>>> import numpy as np
>>> np.set_printoptions(precision=2, suppress=True, linewidth=200, legacy="1.25")
>>> rd = lambda a: np.round(a, 2) + 0
>>> F = np.loadtxt("data.csv", delimiter=",")
>>> print(rd(F))
[[ 0.73 -0.35 -0.12  0.35 -0.43 -0.12 -0.12]
 [-0.35  0.55 -0.15  0.45 -0.55 -0.15 -0.15]
 [-0.12 -0.15  0.95  0.15 -0.18 -0.05 -0.05]
 [ 0.35  0.45  0.15  0.55  0.55  0.15  0.15]
 [-0.43 -0.55 -0.18  0.55  0.33 -0.18 -0.18]
 [-0.12 -0.15 -0.05  0.15 -0.18  0.95 -0.05]
 [-0.12 -0.15 -0.05  0.15 -0.18 -0.05  0.95]]
>>> vec = np.array([4, 1, 0, 1, 2, 5, 0])
>>> print((F @ vec).argmax())
3
>>> print(np.sign((F @ vec).round(6)))
[ 1. -1. -1.  1. -1.  1. -1.]
>>> print(rd(F @ vec))
[ 1.47 -2.26 -1.09  4.26 -1.98  3.91 -1.09]
>>> M2 = F / np.sqrt((F ** 2).mean(axis=1, keepdims=True))
>>> print(rd(np.linalg.norm(M2, axis=1)))
[2.65 2.65 2.65 2.65 2.65 2.65 2.65]
>>> mat = np.load("w.npy")
>>> print(mat)
[[ 0  0  0  2  5  0  5  8  6  0  4  4  4]
 [ 0  0  0  6  1  0  3  6  8  0  6  6  0]
 [ 0  3  3  1  2  0  0  0  4  0  5  2  0]
 [ 0  0  1  2  1  0  3  2  8  0  6  2  0]
 [ 0  0  0  6  2  0  3  7  5  0  4  6  1]
 [ 0  1  1  0  6  0  2  3  2  0  3  2  0]
 [ 0  0  0  0  9  0  4  8 10  0  8  6  0]
 [ 0  0  0  4  5  0  5 10  6  0  4  6  4]
 [ 0  0  0  1  4  0  2  3  1  0  2  2  0]
 [ 0  0  0  3  2  1  2  3  0  0  1  2  1]
 [ 0  0  0  6  0  0  1  3  1  0  2  4  0]
 [ 0  2  2  0  4  0  2  1  1  0  2  0  0]
 [ 0  0  0  3  2  0  2  3  7  0  6  4  0]
 [ 0  0  0  1  7  0  2  6  6  0  6  6  0]
 [ 0  1  2  0  5  0  1  2  7  0  7  4  0]
 [ 0  0  1  1  3  0  2  2  4  0  4  2  0]
 [ 0  0  0  0  5  0  5  6  6  0  4  2  4]
 [ 0  3  5  0  4  0  1  0 10  0  9  2  0]
 [ 0  0  0  5  0  0  2  3  6  0  5  4  0]
 [ 0  4  6  0  2  0  1  0  9  0  8  0  0]
 [ 0  0  0  1  6  0  4  7  5  0  4  4  1]
 [ 0  0  0  3  3  0  2  4  4  0  4  4  0]
 [ 0  0  2  4  0  0  1  0  7  0  6  2  0]
 [ 0  2  2  1  4  0  0  1  5  0  6  4  0]
 [ 0  0  0  2  4  0  3  5  6  0  5  4  0]
 [ 0  0  0  4  2  0  1  3  2  0  3  4  0]
 [ 0  0  0  2  5  0  3  6 10  0  8  6  0]
 [ 0  5  5  2  0  0  0  0  4  0  5  0  0]
 [ 0  0  0  9  0  0  0  2  5  0  5  6  0]
 [ 0  1  1  0  6  0  2  3  2  0  3  2  0]
 [ 0  0  1  0  4  0  3  3  6  0  5  2  0]
 [ 0  3  6  0  7  0  3  0 11  0  9  0  0]
 [ 0  3  4  0  9  0  3  2  5  0  5  0  0]]
>>> # column 9 repeats column 0
>>> f = np.array([-1, 2, -1])
>>> print(np.convolve(mat[23], f))
[  0  -2   2   1  -4   7  -4  -1  -3   9 -11   8   2  -4   0]
>>> print(np.polyval(f, mat[23]))
[ -1  -1  -1   0  -9  -1  -1   0 -16  -1 -25  -9  -1]
>>> r = np.linalg.matrix_rank(mat)
>>> print(r)
11
>>> N = np.linalg.svd(mat)[2][r:].T
>>> print(np.linalg.matrix_rank(mat.T @ mat), np.linalg.matrix_rank(mat @ mat.T))
11 11
>>> print(np.allclose(mat @ N, 0))
True
>>> print([int(np.linalg.matrix_rank(np.delete(mat, i, axis=0))) for i in range(33)])
[11, 11, 11, 11, 11, 11, 11, 11, 11, 10, 11, 11, 11, 11, 11, 11, 11, 11, 11, 11, 11, 11, 11, 11, 11, 11, 11, 11, 11, 11, 11, 11, 11]
>>> X = np.loadtxt("run12.csv", delimiter=",")
>>> print(rd(X))
[[ 0.23  0.23 -0.15 -0.11  0.23 -0.19]
 [ 0.23  0.23 -0.15 -0.11  0.23 -0.19]
 [-0.15 -0.15  0.09  0.07 -0.15  0.12]
 [-0.11 -0.11  0.07  0.05 -0.11  0.09]
 [ 0.23  0.23 -0.15 -0.11  0.23 -0.19]
 [-0.19 -0.19  0.12  0.09 -0.19  0.16]]
>>> # projection: eigenvalues are 0 or 1
>>> print(rd(np.linalg.pinv(F)))
[[ 0.73 -0.35 -0.12  0.35 -0.43 -0.12 -0.12]
 [-0.35  0.55 -0.15  0.45 -0.55 -0.15 -0.15]
 [-0.12 -0.15  0.95  0.15 -0.18 -0.05 -0.05]
 [ 0.35  0.45  0.15  0.55  0.55  0.15  0.15]
 [-0.43 -0.55 -0.18  0.55  0.33 -0.18 -0.18]
 [-0.12 -0.15 -0.05  0.15 -0.18  0.95 -0.05]
 [-0.12 -0.15 -0.05  0.15 -0.18 -0.05  0.95]]
>>> print(rd(F.T @ F))
[[1. 0. 0. 0. 0. 0. 0.]
 [0. 1. 0. 0. 0. 0. 0.]
 [0. 0. 1. 0. 0. 0. 0.]
 [0. 0. 0. 1. 0. 0. 0.]
 [0. 0. 0. 0. 1. 0. 0.]
 [0. 0. 0. 0. 0. 1. 0.]
 [0. 0. 0. 0. 0. 0. 1.]]
>>> print(rd(np.linalg.svd(F, compute_uv=False)))
[1. 1. 1. 1. 1. 1. 1.]
>>> print(rd(F @ F.T))
[[1. 0. 0. 0. 0. 0. 0.]
 [0. 1. 0. 0. 0. 0. 0.]
 [0. 0. 1. 0. 0. 0. 0.]
 [0. 0. 0. 1. 0. 0. 0.]
 [0. 0. 0. 0. 1. 0. 0.]
 [0. 0. 0. 0. 0. 1. 0.]
 [0. 0. 0. 0. 0. 0. 1.]]
>>> rng = np.random.default_rng(28285)
>>> labels = rng.permutation(6)
>>> print(labels)
[5 1 4 3 0 2]
>>> M2 = X[labels][:, labels]
>>> print(rd(M2))
[[ 0.16 -0.19 -0.19  0.09 -0.19  0.12]
 [-0.19  0.23  0.23 -0.11  0.23 -0.15]
 [-0.19  0.23  0.23 -0.11  0.23 -0.15]
 [ 0.09 -0.11 -0.11  0.05 -0.11  0.07]
 [-0.19  0.23  0.23 -0.11  0.23 -0.15]
 [ 0.12 -0.15 -0.15  0.07 -0.15  0.09]]
>>> print(np.argsort(-np.linalg.norm(X, axis=0).round(6), kind="stable")[:3])
[0 1 4]
>>> print(np.linalg.cond(X) > 100)
True
>>> print([round(float(x), 2) for x in np.linalg.svd(X, compute_uv=False)[:3]])
[1.0, 0.0, 0.0]
>>> print(np.linalg.matrix_rank(X, rtol=0.1))
1
>>> E = np.loadtxt("mat.csv", delimiter=",")
>>> print(E)
[[ -2.25   0.09 -10.5   -3.16  -2.25  -6.83   0.  ]
 [ -2.23   0.49  -8.57  -2.08  -2.23  -5.32   0.  ]
 [ -1.96   1.    -3.67   0.11  -1.96  -1.78   0.  ]
 [ -1.55   0.73  -1.75   0.44  -1.55  -0.65   0.  ]
 [ -1.     0.33  -0.79   0.27  -1.    -0.26   0.  ]
 [ -0.91   0.27  -0.69   0.23  -0.91  -0.23   0.  ]
 [ -0.9    0.26  -0.67   0.23  -0.9   -0.22   0.  ]
 [ -0.77   0.2   -0.56   0.17  -0.77  -0.19   0.  ]
 [ -0.66   0.14  -0.46   0.13  -0.66  -0.17   0.  ]
 [  0.11   0.     0.08   0.     0.11   0.04   0.  ]
 [  0.76   0.19   0.56   0.2    0.76   0.38   0.  ]
 [  1.72   0.96   1.58   1.08   1.72   1.33   0.  ]
 [  1.82   1.08   1.72   1.22   1.82   1.47   0.  ]
 [  2.33   1.75   2.47   2.01   2.33   2.24   0.  ]
 [  2.6    2.17   2.93   2.52   2.6    2.72   0.  ]
 [  3.95   4.88   5.86   5.84   3.95   5.85   0.  ]
 [  5.55   9.33  10.73  11.49   5.55  11.11   0.  ]
 [  6.69  13.27  15.11  16.57   6.69  15.84   0.  ]
 [  7.19  15.18  17.26  19.06   7.19  18.16   0.  ]]
>>> f, g = E[18], E[10]
>>> print(rd(f @ g))
34.19
>>> pr = (f @ g) / (f @ f) * f
>>> print(rd(pr))
[0.19 0.39 0.45 0.49 0.19 0.47 0.  ]
>>> print(rd(g - pr))
[ 0.57 -0.2   0.11 -0.29  0.57 -0.09  0.  ]
>>> print(np.linalg.matrix_rank(np.outer(f, g)))
1
>>> print(rd(np.linalg.norm(f + g) ** 2 + np.linalg.norm(f - g) ** 2))
2652.98
